$ python3 -q
>>> import numpy as np
>>> np.set_printoptions(precision=2, suppress=True, linewidth=120, sign=" ")
>>> def rnd(a):
...     return np.round(a, 2) + 0
... 
>>> other = np.array([[3, 2, 2, 0, 2, 3, 0, 0, 3, 1],
...     [1, 0, 2, 0, 3, 3, 1, 3, 1, 0],
...     [2, 1, 0, 0, 0, 1, 0, 1, 2, 3],
...     [3, 2, 3, 2, 2, 3, 0, 1, 1, 3],
...     [0, 2, 1, 3, 3, 0, 2, 0, 2, 2],
...     [3, 0, 2, 3, 0, 3, 1, 2, 3, 1],
...     [2, 2, 2, 1, 1, 0, 2, 0, 2, 3],
...     [2, 3, 0, 3, 0, 2, 1, 3, 1, 3],
...     [3, 1, 2, 2, 2, 0, 0, 3, 1, 1],
...     [1, 2, 1, 1, 2, 3, 1, 1, 2, 1]])
>>> mat = np.triu(other)
>>> mat
array([[ 3,  2,  2,  0,  2,  3,  0,  0,  3,  1],
       [ 0,  0,  2,  0,  3,  3,  1,  3,  1,  0],
       [ 0,  0,  0,  0,  0,  1,  0,  1,  2,  3],
       [ 0,  0,  0,  2,  2,  3,  0,  1,  1,  3],
       [ 0,  0,  0,  0,  3,  0,  2,  0,  2,  2],
       [ 0,  0,  0,  0,  0,  3,  1,  2,  3,  1],
       [ 0,  0,  0,  0,  0,  0,  2,  0,  2,  3],
       [ 0,  0,  0,  0,  0,  0,  0,  3,  1,  3],
       [ 0,  0,  0,  0,  0,  0,  0,  0,  1,  1],
       [ 0,  0,  0,  0,  0,  0,  0,  0,  0,  1]])
>>> # null space of dimension 1
>>> rk = np.linalg.matrix_rank(mat)
>>> rk
np.int64(9)
>>> N = np.linalg.svd(mat)[2][rk:].T
>>> N.shape
(10, 1)
>>> np.linalg.matrix_rank(mat.T @ mat), np.linalg.matrix_rank(mat @ mat.T)
(np.int64(9), np.int64(9))
>>> [int(np.linalg.matrix_rank(np.delete(mat, i, axis=0))) for i in range(10)]
[8, 8, 9, 8, 8, 9, 9, 9, 9, 9]
>>> rnd(N @ N.T)
array([[ 0.31, -0.46,  0.  ,  0.  ,  0.  ,  0.  ,  0.  ,  0.  ,  0.  ,  0.  ],
       [-0.46,  0.69,  0.  ,  0.  ,  0.  ,  0.  ,  0.  ,  0.  ,  0.  ,  0.  ],
       [ 0.  ,  0.  ,  0.  ,  0.  ,  0.  ,  0.  ,  0.  ,  0.  ,  0.  ,  0.  ],
       [ 0.  ,  0.  ,  0.  ,  0.  ,  0.  ,  0.  ,  0.  ,  0.  ,  0.  ,  0.  ],
       [ 0.  ,  0.  ,  0.  ,  0.  ,  0.  ,  0.  ,  0.  ,  0.  ,  0.  ,  0.  ],
       [ 0.  ,  0.  ,  0.  ,  0.  ,  0.  ,  0.  ,  0.  ,  0.  ,  0.  ,  0.  ],
       [ 0.  ,  0.  ,  0.  ,  0.  ,  0.  ,  0.  ,  0.  ,  0.  ,  0.  ,  0.  ],
       [ 0.  ,  0.  ,  0.  ,  0.  ,  0.  ,  0.  ,  0.  ,  0.  ,  0.  ,  0.  ],
       [ 0.  ,  0.  ,  0.  ,  0.  ,  0.  ,  0.  ,  0.  ,  0.  ,  0.  ,  0.  ],
       [ 0.  ,  0.  ,  0.  ,  0.  ,  0.  ,  0.  ,  0.  ,  0.  ,  0.  ,  0.  ]])
>>> rnd(mat @ N)
array([[ 0.],
       [ 0.],
       [ 0.],
       [ 0.],
       [ 0.],
       [ 0.],
       [ 0.],
       [ 0.],
       [ 0.],
       [ 0.]])
>>> np.linalg.matrix_rank(mat - mat[0, 0] * np.eye(10))
np.int64(8)
>>> mat @ mat
array([[  9,   6,  10,   0,  18,  26,   9,  14,  31,  20],
       [  0,   0,   0,   0,   9,  11,  11,  17,  25,  28],
       [  0,   0,   0,   0,   0,   3,   1,   5,   6,   9],
       [  0,   0,   0,   4,  10,  15,   7,  11,  17,  20],
       [  0,   0,   0,   0,   9,   0,  10,   0,  12,  16],
       [  0,   0,   0,   0,   0,   9,   5,  12,  16,  16],
       [  0,   0,   0,   0,   0,   0,   4,   0,   6,  11],
       [  0,   0,   0,   0,   0,   0,   0,   9,   4,  13],
       [  0,   0,   0,   0,   0,   0,   0,   0,   1,   2],
       [  0,   0,   0,   0,   0,   0,   0,   0,   0,   1]])
>>> rnd(np.trace(np.linalg.pinv(mat) @ mat))
np.float64(9.0)
>>> np.abs(np.diag(np.linalg.qr(mat)[1])) > 1e-9
array([ True, False, False,  True,  True,  True,  True,  True,  True,  True])
>>> np.linalg.lstsq(mat[:-1].T, mat[-1])[2]
np.int32(9)
>>> np.allclose(mat[:-1].T @ np.linalg.lstsq(mat[:-1].T, mat[-1])[0], mat[-1])
True
>>> rnd(mat @ np.linalg.pinv(mat) @ mat)
array([[ 3.,  2.,  2.,  0.,  2.,  3.,  0.,  0.,  3.,  1.],
       [ 0.,  0.,  2.,  0.,  3.,  3.,  1.,  3.,  1.,  0.],
       [ 0.,  0.,  0.,  0.,  0.,  1.,  0.,  1.,  2.,  3.],
       [ 0.,  0.,  0.,  2.,  2.,  3.,  0.,  1.,  1.,  3.],
       [ 0.,  0.,  0.,  0.,  3.,  0.,  2.,  0.,  2.,  2.],
       [ 0.,  0.,  0.,  0.,  0.,  3.,  1.,  2.,  3.,  1.],
       [ 0.,  0.,  0.,  0.,  0.,  0.,  2.,  0.,  2.,  3.],
       [ 0.,  0.,  0.,  0.,  0.,  0.,  0.,  3.,  1.,  3.],
       [ 0.,  0.,  0.,  0.,  0.,  0.,  0.,  0.,  1.,  1.],
       [ 0.,  0.,  0.,  0.,  0.,  0.,  0.,  0.,  0.,  1.]])
>>> np.unique(mat.round(6), axis=0).shape
(10, 10)
>>> rnd(np.linalg.norm(mat, 2) / np.linalg.norm(mat))
np.float64(0.77)
>>> Uu, sig, Vh = np.linalg.svd(mat)
>>> evecs = Vh[:(sig > 1e-8).sum()]
>>> rng = np.random.default_rng(8416)
>>> x0 = mat[4] + -1 * mat[5] + rng.integers(2) * np.eye(10)[4]
>>> x0
array([ 0.,  0.,  0.,  0.,  3., -3.,  1., -2., -1.,  1.])
>>> rnd(np.linalg.norm(x0 - evecs.T @ evecs @ x0))
np.float64(0.0)
>>> np.linalg.matrix_rank(np.vstack([mat, x0]))
np.int64(9)
>>> np.allclose(evecs.T @ evecs @ x0, x0)
True
>>> m1 = np.load("m.npy")
>>> m1
array([[-2,  1, -2,  1, -2,  1],
       [ 0, -1,  0, -1,  0, -1],
       [-2,  1, -2,  1, -2,  1],
       [-2,  1, -2,  1, -2,  1],
       [ 0, -1,  0, -1,  0, -1],
       [-2,  1, -2,  1, -2,  1]])
>>> # looks like rank 2
>>> Uu, sig, Vh = np.linalg.svd(m1)
>>> np.argmax(sig[:-1] / (sig[1:] + 1e-6)) + 1
np.int64(2)
>>> other = Uu[:, :2] @ np.diag(sig[:2]) @ Vh[:2]
>>> rnd(np.linalg.norm(m1 - other, 2)), rnd(sig[2])
(np.float64(0.0), np.float64(0.0))
>>> rnd(np.linalg.norm(m1 - other) / np.linalg.norm(m1))
np.float64(0.0)
>>> np.linalg.matrix_rank(m1, rtol=0.05)
np.int64(2)
>>> u, r1 = m1[5], m1[4]
>>> u @ r1
np.int64(-3)
>>> pr = (u @ r1) / (u @ u) * u
>>> pr
array([ 0.4, -0.2,  0.4, -0.2,  0.4, -0.2])
>>> np.outer(u, r1)
array([[ 0,  2,  0,  2,  0,  2],
       [ 0, -1,  0, -1,  0, -1],
       [ 0,  2,  0,  2,  0,  2],
       [ 0, -1,  0, -1,  0, -1],
       [ 0,  2,  0,  2,  0,  2],
       [ 0, -1,  0, -1,  0, -1]])
>>> rnd(np.linalg.norm(u + r1) ** 2 + np.linalg.norm(u - r1) ** 2)
np.float64(36.0)
>>> (r1 - pr) @ u
np.float64(0.0)
>>> other = np.array([[2, 0, 3],
...     [-2, 2, 1],
...     [1, 1, 0],
...     [0, 0, -2],
...     [-3, -2, -3],
...     [-2, -3, -2]])
>>> np.einsum("ik,kj->ij", m1, other)
array([[-4,  1, -3],
       [ 4,  1,  3],
       [-4,  1, -3],
       [-4,  1, -3],
       [ 4,  1,  3],
       [-4,  1, -3]])
>>> m1 @ other
array([[-4,  1, -3],
       [ 4,  1,  3],
       [-4,  1, -3],
       [-4,  1, -3],
       [ 4,  1,  3],
       [-4,  1, -3]])
>>> np.einsum("ij->j", m1)
array([-8,  2, -8,  2, -8,  2])
>>> np.einsum("ij,ij->i", m1, m1)
array([ 15,   3,  15,  15,   3,  15])
>>> np.argsort(-np.linalg.norm(m1, axis=0).round(6), kind="stable")[:3]
array([ 0,  2,  4])
>>> [round(float(x), 2) for x in np.linalg.svd(m1, compute_uv=False)[:3]]
[7.83, 2.17, 0.0]
>>> np.linalg.matrix_rank(m1, rtol=0.1)
np.int64(2)
>>> rnd(np.linalg.norm(m1, 2) / np.linalg.norm(m1))
np.float64(0.96)
>>> np.linalg.cond(m1) > 100
np.True_
>>> J = np.load("run17.npy")
>>> J
array([[ 0, -6,  2,  6, -9,  9, -6,  7,  4, -8,  3],
       [ 3,  0, -6,  2,  6, -9,  9, -6,  7,  4, -8],
       [-8,  3,  0, -6,  2,  6, -9,  9, -6,  7,  4],
       [ 4, -8,  3,  0, -6,  2,  6, -9,  9, -6,  7],
       [ 7,  4, -8,  3,  0, -6,  2,  6, -9,  9, -6],
       [-6,  7,  4, -8,  3,  0, -6,  2,  6, -9,  9],
       [ 9, -6,  7,  4, -8,  3,  0, -6,  2,  6, -9],
       [-9,  9, -6,  7,  4, -8,  3,  0, -6,  2,  6],
       [ 6, -9,  9, -6,  7,  4, -8,  3,  0, -6,  2],
       [ 2,  6, -9,  9, -6,  7,  4, -8,  3,  0, -6],
       [-6,  2,  6, -9,  9, -6,  7,  4, -8,  3,  0]])
>>> x0 = np.array([-2, -4, 4, -2, -3, -2, 4, 4, 4, 1, 0])
>>> J @ np.eye(11)[1]
array([-6.,  0.,  3., -8.,  4.,  7., -6.,  9., -9.,  6.,  2.])
>>> J @ x0
array([ 41,  10, -19,  68, -51,   6,  34, -62,  17, -82,  46])
>>> data = np.load("block1.npy")
>>> data
array([[-0.9 , -0.5 ,  1.  , -0.4 , -1.79, -0.7 ],
       [-0.5 ,  0.3 , -1.6 ,  1.6 ,  1.29,  0.2 ],
       [ 0.  , -2.1 , -1.2 ,  1.1 , -8.17, -0.8 ],
       [-1.3 , -0.8 ,  0.6 , -1.5 , -3.25,  0.8 ],
       [-1.1 ,  0.3 , -1.6 , -0.1 ,  1.07, -1.5 ],
       [ 0.5 , -0.8 , -1.  , -0.3 , -3.17, -0.7 ],
       [-1.4 ,  0.  , -2.3 ,  1.  , -0.06,  1.  ],
       [ 1.7 , -0.3 , -0.9 , -0.9 , -1.22,  0.6 ],
       [ 0.1 , -1.  , -0.4 , -0.4 , -3.82,  0.6 ],
       [-0.3 ,  1.3 , -0.1 , -0.3 ,  5.23,  1.1 ],
       [-1.2 , -0.6 , -1.2 , -2.  , -2.38, -0.3 ],
       [-0.3 ,  0.7 ,  0.2 ,  0.3 ,  2.63,  0.7 ],
       [ 1.4 ,  0.8 , -0.5 ,  0.6 ,  3.27,  0.5 ],
       [-0.2 ,  0.4 , -0.4 ,  1.6 ,  1.56,  0.6 ],
       [-1.5 ,  1.  ,  0.5 ,  1.  ,  3.96,  0.3 ],
       [-0.1 , -1.  , -0.2 , -0.3 , -3.81, -0.8 ],
       [ 1.5 ,  1.  ,  0.1 , -0.3 ,  4.25, -1.6 ],
       [ 0.5 , -0.4 ,  0.1 , -0.1 , -1.63,  0.4 ],
       [ 0.1 ,  0.6 ,  2.6 ,  0.6 ,  2.24,  0.  ],
       [ 1.6 , -0.8 ,  0.4 , -0.8 , -3.41,  0.1 ],
       [ 0.2 ,  1.3 , -2.6 , -0.2 ,  5.17, -0.2 ],
       [ 1.8 , -0.9 ,  2.  ,  0.  , -3.58, -0.6 ],
       [ 1.2 , -0.5 , -0.4 ,  0.3 , -2.08, -0.3 ],
       [-0.1 ,  0.8 , -1.3 , -0.5 ,  3.28,  0.5 ]])
>>> def softmax(z):
...     e = np.exp(z - z.max(axis=-1, keepdims=True))
...     return e / e.sum(axis=-1, keepdims=True)
... 
>>> rnd(softmax(data).sum(axis=1))
array([ 1.,  1.,  1.,  1.,  1.,  1.,  1.,  1.,  1.,  1.,  1.,  1.,  1.,  1.,  1.,  1.,  1.,  1.,  1.,  1.,  1.,  1.,
        1.,  1.])
>>> S = data @ data.T / np.sqrt(6)
>>> rnd(softmax(S)[23] @ data)
array([ 0.08,  1.26, -1.74, -0.19,  5.03,  0.13])
>>> u = np.array([-1, 2, -2, 2, 2]) + 0.5
>>> arr = np.eye(5) - 2 * np.outer(u, u) / (u @ u)
>>> rnd(arr)
array([[ 0.98,  0.12, -0.07,  0.12,  0.12],
       [ 0.12,  0.41,  0.35, -0.59, -0.59],
       [-0.07,  0.35,  0.79,  0.35,  0.35],
       [ 0.12, -0.59,  0.35,  0.41, -0.59],
       [ 0.12, -0.59,  0.35, -0.59,  0.41]])
>>> vals, evecs = np.linalg.eigh(arr)
>>> x0 = np.array([-1, -3, 5, -5, -5])
>>> rnd(x0 @ arr @ x0 / (x0 @ x0)), rnd(vals[0]), vals[-1]
(np.float64(-0.73), np.float64(-1.0), np.float64(1.0))
>>> rnd(evecs * np.abs(vals) @ evecs.T)
array([[ 1.,  0.,  0.,  0.,  0.],
       [ 0.,  1.,  0.,  0.,  0.],
       [ 0.,  0.,  1.,  0.,  0.],
       [ 0.,  0.,  0.,  1.,  0.],
       [ 0.,  0.,  0.,  0.,  1.]])
>>> rnd(x0 @ arr @ x0)
np.float64(-61.85)
>>> rnd(evecs * np.maximum(vals, 0) @ evecs.T)
array([[ 0.99,  0.06, -0.04,  0.06,  0.06],
       [ 0.06,  0.71,  0.18, -0.29, -0.29],
       [-0.04,  0.18,  0.89,  0.18,  0.18],
       [ 0.06, -0.29,  0.18,  0.71, -0.29],
       [ 0.06, -0.29,  0.18, -0.29,  0.71]])
